In [1]: import numpy as np

In [2]: import numpy.linalg as la

In [3]: np.set_printoptions(precision=1, suppress=True, linewidth=120, sign=" ")

In [4]: arr = np.loadtxt("layer14.csv", delimiter=",")

In [5]: arr
Out[5]: 
array([[-36., -24.],
       [ 42.,  28.]])

In [6]: print((arr + arr.T) / 2)
[[-36.   9.]
 [  9.  28.]]

In [7]: K = np.maximum(np.array([[5, -4],
   ...:     [5, 4],
   ...:     [-5, -2],
   ...:     [-1, 5],
   ...:     [-5, 5],
   ...:     [-5, 4],
   ...:     [-1, -2],
   ...:     [4, 5],
   ...:     [4, 3],
   ...:     [-1, 1],
   ...:     [1, 1],
   ...:     [4, 0],
   ...:     [3, 3],
   ...:     [4, 4],
   ...:     [-1, -1],
   ...:     [-2, -2]]) @ np.array([[-8, 5, -9, -8], [-8, 4, 4, -5]]) + np.array([3, 2, 2, 1]), 0)

In [8]: print(K)
[[  0  11   0   0]
 [  0  43   0   0]
 [ 59   0  39  51]
 [  0  17  31   0]
 [  3   0  67  16]
 [ 11   0  63  21]
 [ 27   0   3  19]
 [  0  42   0   0]
 [  0  34   0   0]
 [  3   1  15   4]
 [  0  11   0   0]
 [  0  22   0   0]
 [  0  29   0   0]
 [  0  38   0   0]
 [ 19   0   7  14]
 [ 35   0  12  27]]

In [9]: cen = (K - K.mean(axis=0)) / K.std(axis=0)

In [10]: np.argwhere(np.abs(cen) > 2)
Out[10]: 
array([[ 2,  0],
       [ 2,  3],
       [ 4,  2],
       [ 5,  2]])

In [11]: b = la.lstsq(np.delete(cen, 2, axis=1), cen[:, 2])[0]

In [12]: b
Out[12]: array([-2.4, -0.1,  2.7])

In [13]: np.round(1 - np.var(cen[:, 2] - np.delete(cen, 2, axis=1) @ b), 1)
Out[13]: np.float64(0.9)

In [14]: np.abs(b).argmax()
Out[14]: np.int64(2)
